% ipython --no-banner

In [1]: import numpy as np

In [2]: import numpy.linalg as la

In [3]: np.set_printoptions(suppress=True, linewidth=200)

In [4]: arr = np.loadtxt("m.csv", delimiter=",")

In [5]: arr.round(2)
Out[5]: 
array([[ 5.61, -7.9 , -2.47],
       [-5.38,  1.11,  8.36],
       [-5.86,  7.36,  3.41],
       [-5.27,  8.37,  1.44],
       [-1.94, -5.29,  8.27],
       [-6.15,  4.93,  6.16],
       [ 2.9 , -9.  ,  3.26],
       [-5.89,  7.25,  3.57],
       [ 6.02, -3.69, -7.08],
       [ 4.36, -8.97,  0.7 ],
       [ 0.07, -7.4 ,  6.72],
       [ 1.35, -8.34,  5.36],
       [ 0.53, -7.78,  6.26],
       [-5.13,  0.4 ,  8.58],
       [ 6.15, -5.12, -6.  ],
       [ 2.85,  4.02, -8.7 ],
       [ 6.16, -5.31, -5.82],
       [-0.46,  7.72, -6.34],
       [-3.4 , -3.16,  8.86],
       [-3.21,  9.05, -2.77],
       [-3.28,  9.06, -2.66],
       [ 6.15, -5.02, -6.08],
       [-6.15,  5.1 ,  6.01],
       [-2.26,  8.79, -4.2 ],
       [-0.98,  8.1 , -5.78],
       [ 3.46,  3.06, -8.87],
       [ 5.78, -2.49, -7.77],
       [ 3.35,  3.24, -8.85],
       [-6.09,  4.19,  6.74],
       [ 4.14, -9.03,  1.14],
       [ 1.21,  6.15, -7.79],
       [-3.35, -3.25,  8.84],
       [ 6.02, -6.79, -4.21],
       [ 2.64,  4.34, -8.61]])

In [6]: Uu, sigma, Vh = la.svd(arr)

In [7]: sigma.round(2) + 0
Out[7]: array([41.61, 40.85,  0.  ])

In [8]: np.argmax(sigma[:-1] / (sigma[1:] + 1e-6)) + 1
Out[8]: np.int64(2)

In [9]: B = Uu[:, :2] @ np.diag(sigma[:2]) @ Vh[:2]

In [10]: round(float(la.norm(arr - B) / la.norm(arr)), 2)
Out[10]: 0.0

In [11]: B.round(2)
Out[11]: 
array([[ 5.61, -7.9 , -2.47],
       [-5.38,  1.11,  8.36],
       [-5.86,  7.36,  3.41],
       [-5.27,  8.37,  1.44],
       [-1.94, -5.29,  8.27],
       [-6.15,  4.93,  6.16],
       [ 2.9 , -9.  ,  3.26],
       [-5.89,  7.25,  3.57],
       [ 6.02, -3.69, -7.08],
       [ 4.36, -8.97,  0.7 ],
       [ 0.07, -7.4 ,  6.72],
       [ 1.35, -8.34,  5.36],
       [ 0.53, -7.78,  6.26],
       [-5.13,  0.4 ,  8.58],
       [ 6.15, -5.12, -6.  ],
       [ 2.85,  4.02, -8.7 ],
       [ 6.16, -5.31, -5.82],
       [-0.46,  7.72, -6.34],
       [-3.4 , -3.16,  8.86],
       [-3.21,  9.05, -2.77],
       [-3.28,  9.06, -2.66],
       [ 6.15, -5.02, -6.08],
       [-6.15,  5.1 ,  6.01],
       [-2.26,  8.79, -4.2 ],
       [-0.98,  8.1 , -5.78],
       [ 3.46,  3.06, -8.87],
       [ 5.78, -2.49, -7.77],
       [ 3.35,  3.24, -8.85],
       [-6.09,  4.19,  6.74],
       [ 4.14, -9.03,  1.14],
       [ 1.21,  6.15, -7.79],
       [-3.35, -3.25,  8.84],
       [ 6.02, -6.79, -4.21],
       [ 2.64,  4.34, -8.61]])

In [12]: blk = np.stack([arr, 3 * arr, arr[::-1]])

In [13]: np.round(np.einsum("bij,cij->bc", blk, blk), 2)
Out[13]: 
array([[ 3400.  , 10200.  ,  -535.58],
       [10200.  , 30600.  , -1606.74],
       [ -535.58, -1606.74,  3400.  ]])

In [14]: np.round(la.norm(blk, axis=(1, 2)), 2)
Out[14]: array([ 58.31, 174.93,  58.31])

In [15]: A = np.array([[0, 0, 3, 0, 0, 0],
    ...:     [0, 0, 0, 0, 0, 0],
    ...:     [0, 0, 0, 0, 3, 0],
    ...:     [5, 0, 0, 0, 0, 0],
    ...:     [0, 0, 0, 0, 0, 0],
    ...:     [0, 0, 0, 5, 0, 0]])

In [16]: Uu, sigma, Vh = la.svd(A)

In [17]: V = Vh[:(sigma > 1e-8).sum()]

In [18]: rng = np.random.default_rng(983)

In [19]: x = A[1] + 3 * A[2] + rng.integers(2) * np.eye(6)[2]

In [20]: print(x)
[0. 0. 0. 0. 9. 0.]

In [21]: V.T @ V
Out[21]: 
array([[1., 0., 0., 0., 0., 0.],
       [0., 0., 0., 0., 0., 0.],
       [0., 0., 1., 0., 0., 0.],
       [0., 0., 0., 1., 0., 0.],
       [0., 0., 0., 0., 1., 0.],
       [0., 0., 0., 0., 0., 0.]])

In [22]: la.matrix_rank(np.vstack([A, x]))
Out[22]: np.int64(4)

In [23]: np.diag(V.T @ V)
Out[23]: array([1., 0., 1., 1., 1., 0.])

In [24]: rank = la.matrix_rank(A)

In [25]: rank
Out[25]: np.int64(4)

In [26]: ns = la.svd(A)[2][rank:].T

In [27]: print([int(la.matrix_rank(A[:i])) for i in range(1, len(A) + 1)])
[1, 1, 2, 3, 3, 4]

In [28]: A @ ns
Out[28]: 
array([[0., 0.],
       [0., 0.],
       [0., 0.],
       [0., 0.],
       [0., 0.],
       [0., 0.]])

In [29]: m1 = np.load("mat.npy")

In [30]: m1.round(2)
Out[30]: 
array([[-3.14, -0.4 ,  3.87],
       [ 3.88, -0.08,  3.15],
       [-0.18,  4.98,  0.36]])

In [31]: P = np.triu(np.array([[-3, 1, 3], [-3, 2, 3], [0, 1, -2]]), 1) + np.eye(3)

In [32]: B = P @ m1 @ la.inv(P)

In [33]: print(la.matrix_rank(B))
3

In [34]: B.round(2)
Out[34]: 
array([[  0.18,  14.29, -35.32],
       [  3.33,  11.54, -40.38],
       [ -0.18,   5.17, -14.59]])

In [35]: np.round(P @ m1 - m1 @ P, 2)
Out[35]: 
array([[  3.33,  18.01,  14.85],
       [ -0.55,  11.07, -10.32],
       [  0.  ,   0.18, -14.4 ]])

In [36]: np.round((B + B.T) / 2, 2)
Out[36]: 
array([[  0.18,   8.81, -17.75],
       [  8.81,  11.54, -17.6 ],
       [-17.75, -17.6 , -14.59]])

In [37]: np.round(np.abs(la.eigvals(B)).max(), 2)
Out[37]: np.float64(5.0)

In [38]: print(round(float(np.trace(B)), 2))
-2.87

In [39]: np.round((B - B.T) / 2, 2)
Out[39]: 
array([[  0.  ,   5.48, -17.57],
       [ -5.48,   0.  , -22.77],
       [ 17.57,  22.77,   0.  ]])

In [40]: print(np.allclose(B @ B.T, B.T @ B))
False

In [41]: np.round(la.matrix_power(B, 2), 2)
Out[41]: 
array([[ 54.12, -15.06, -68.01],
       [ 46.49, -27.98,   5.66],
       [ 19.87, -18.42,  10.75]])

In [42]: round(la.det(B), 2)
Out[42]: np.float64(125.0)

In [43]: np.round(np.sort(np.abs(la.eigvals(B))), 2)
Out[43]: array([5., 5., 5.])

In [44]: np.round(la.matrix_power(m1, 3), 2)
Out[44]: 
array([[ 58.05, -64.61,  89.9 ],
       [ 93.28,  83.21,  -0.43],
       [-59.62,  67.28,  86.85]])

In [45]: print(np.round(m1 @ m1, 2))
[[  7.63  20.55 -12.01]
 [-13.11  14.16  15.89]
 [ 19.87   1.45  15.1 ]]

In [46]: round(np.trace(m1), 2)
Out[46]: np.float64(-2.87)

In [47]: print(np.round(np.abs(la.eigvals(m1)).max(), 2))
5.0

In [48]: idx = rng.permutation(3)

In [49]: idx
Out[49]: array([1, 0, 2])

In [50]: B = m1[idx][:, idx]

In [51]: np.round(np.sort(np.abs(la.eigvals(B))), 2)
Out[51]: array([5., 5., 5.])

In [52]: np.round(np.diag(B), 2)
Out[52]: array([-0.08, -3.14,  0.36])

In [53]: round(la.det(B), 2), np.round(la.det(m1[idx]), 2)
Out[53]: (np.float64(125.0), np.float64(-125.0))

In [54]: round(np.trace(B), 2)
Out[54]: np.float64(-2.87)

In [55]: print(round(np.einsum("ij,ji->", m1, m1), 2))
36.89

In [56]: np.round(la.eigvals(m1), 2)
Out[56]: array([-3.93+3.09j, -3.93-3.09j,  5.  +0.j  ])

In [57]: np.round(la.eigvals(m1).sum().real, 2)
Out[57]: np.float64(-2.87)

In [58]: print(round(la.det(m1[::-1]), 2))
-125.0

In [59]: W0 = np.load("dump.npy")

In [60]: W0
Out[60]: 
array([[1., 0.],
       [0., 1.]])

In [61]: evals, V = la.eigh(W0)

In [62]: x = np.array([1, -1])

In [63]: x @ W0 @ x / (x @ x), evals[0], evals[-1]
Out[63]: (np.float64(1.0), np.float64(1.0), np.float64(1.0))

In [64]: V * np.maximum(evals, 0) @ V.T
Out[64]: 
array([[1., 0.],
       [0., 1.]])

In [65]: x @ W0 @ x
Out[65]: np.float64(2.0)

In [66]: V * np.sqrt(evals) @ V.T
Out[66]: 
array([[1., 0.],
       [0., 1.]])

In [67]: print(V * np.abs(evals) @ V.T)
[[1. 0.]
 [0. 1.]]

In [68]: L = la.cholesky(W0)

In [69]: print(np.diag(L) ** 2)
[1. 1.]

In [70]: W0.sum(axis=0)
Out[70]: array([1., 1.])

In [71]: W0.sum(axis=1)
Out[71]: array([1., 1.])

In [72]: la.matrix_rank(W0)
Out[72]: np.int64(2)

In [73]: print(round(float(la.norm(W0)), 2))
1.41

In [74]: np.unravel_index(np.abs(W0).argmax(), W0.shape)
Out[74]: (np.int64(0), np.int64(0))

In [75]: W0[:, 2]
---------------------------------------------------------------------------
IndexError                                Traceback (most recent call last)
Cell In[75], line 1
----> 1 W0[:, 2]

IndexError: index 2 is out of bounds for axis 1 with size 2

In [76]: B = A + rng.integers(-2, 3, (6, 4)) @ rng.integers(-2, 3, (4, 6))

In [77]: B
Out[77]: 
array([[-4,  0,  5,  3,  3,  0],
       [-3, -5,  4,  0, -5,  2],
       [ 1,  0, -2, -2,  1, -2],
       [-1, -2,  4,  4,  2,  0],
       [ 6,  6, -8, -4,  2, -4],
       [-7, -4,  6,  8, -1,  4]])

In [78]: print(np.abs(B - A).sum(axis=1))
[12 19  9 18 30 25]

In [79]: la.matrix_rank(B - A, tol=1e-8)
Out[79]: np.int64(4)

In [80]: mat = np.load("case2.npy")

In [81]: print(mat)
[[-2  1  4  0  0  0  0  0]
 [-3  0  5  0  0  0  0  0]
 [ 2 -4  1  0  0  0  0  0]
 [ 0  0  0 -2  1  4  0  0]
 [ 0  0  0  0 -2 -5  0  0]
 [ 0  0  0 -5  2  3  0  0]
 [ 0  0  0  0  0  0  0 -2]
 [ 0  0  0  0  0  0  3  5]]

In [82]: idx = rng.permutation(8)

In [83]: B = mat[:, idx] * rng.choice([-1, 1], 8)

In [84]: B
Out[84]: 
array([[ 0,  0,  0, -4,  0,  2, -1,  0],
       [ 0,  0,  0, -5,  0,  3,  0,  0],
       [ 0,  0,  0, -1,  0, -2,  4,  0],
       [ 1,  2, -4,  0,  0,  0,  0,  0],
       [-2,  0,  5,  0,  0,  0,  0,  0],
       [ 2,  5, -3,  0,  0,  0,  0,  0],
       [ 0,  0,  0,  0,  2,  0,  0,  0],
       [ 0,  0,  0,  0, -5,  0,  0,  3]])

In [85]: Uu, _, Vh = la.svd(mat.T @ B)

In [86]: idx
Out[86]: array([4, 3, 5, 2, 7, 0, 1, 6])

In [87]: np.round(Uu @ Vh, 2) + 0
Out[87]: 
array([[ 0.,  0.,  0.,  0.,  0., -1.,  0.,  0.],
       [ 0.,  0.,  0.,  0.,  0.,  0., -1.,  0.],
       [ 0.,  0.,  0., -1.,  0.,  0.,  0.,  0.],
       [ 0., -1.,  0.,  0.,  0.,  0.,  0.,  0.],
       [ 1.,  0.,  0.,  0.,  0.,  0.,  0.,  0.],
       [ 0.,  0., -1.,  0.,  0.,  0.,  0.,  0.],
       [ 0.,  0.,  0.,  0.,  0.,  0.,  0.,  1.],
       [ 0.,  0.,  0.,  0., -1.,  0.,  0.,  0.]])
